In [1]: import numpy as np

In [2]: from numpy import linalg as LA

In [3]: np.set_printoptions(precision=2, suppress=True, linewidth=160)

In [4]: X = np.load("test6.npy")

In [5]: X
Out[5]: 
array([[-0.23, -1.62,  0.79, -0.79],
       [-1.62,  2.1 ,  0.01, -0.01],
       [ 0.79,  0.01, -1.44, -0.56],
       [-0.79, -0.01, -0.56, -1.44]])

In [6]: print(round(float(LA.eigvals(X).sum().real), 2))
-1.0

In [7]: np.round(LA.det(2 * X), 2), round(float(LA.det(X)), 2)
Out[7]: (np.float64(-0.0), -0.0)

In [8]: np.kron(np.eye(2, dtype=int), X)
Out[8]: 
array([[-0.23, -1.62,  0.79, -0.79, -0.  , -0.  ,  0.  , -0.  ],
       [-1.62,  2.1 ,  0.01, -0.01, -0.  ,  0.  ,  0.  , -0.  ],
       [ 0.79,  0.01, -1.44, -0.56,  0.  ,  0.  , -0.  , -0.  ],
       [-0.79, -0.01, -0.56, -1.44, -0.  , -0.  , -0.  , -0.  ],
       [-0.  , -0.  ,  0.  , -0.  , -0.23, -1.62,  0.79, -0.79],
       [-0.  ,  0.  ,  0.  , -0.  , -1.62,  2.1 ,  0.01, -0.01],
       [ 0.  ,  0.  , -0.  , -0.  ,  0.79,  0.01, -1.44, -0.56],
       [-0.  , -0.  , -0.  , -0.  , -0.79, -0.01, -0.56, -1.44]])

In [9]: print(np.all(LA.eigvalsh(X) > 0))
False

In [10]: np.unique(X.round(6), axis=0).shape
Out[10]: (4, 4)

In [11]: X @ LA.pinv(X) @ X
Out[11]: 
array([[-0.23, -1.62,  0.79, -0.79],
       [-1.62,  2.1 ,  0.01, -0.01],
       [ 0.79,  0.01, -1.44, -0.56],
       [-0.79, -0.01, -0.56, -1.44]])

In [12]: np.allclose(X[:-1].T @ LA.lstsq(X[:-1].T, X[-1])[0], X[-1])
Out[12]: True
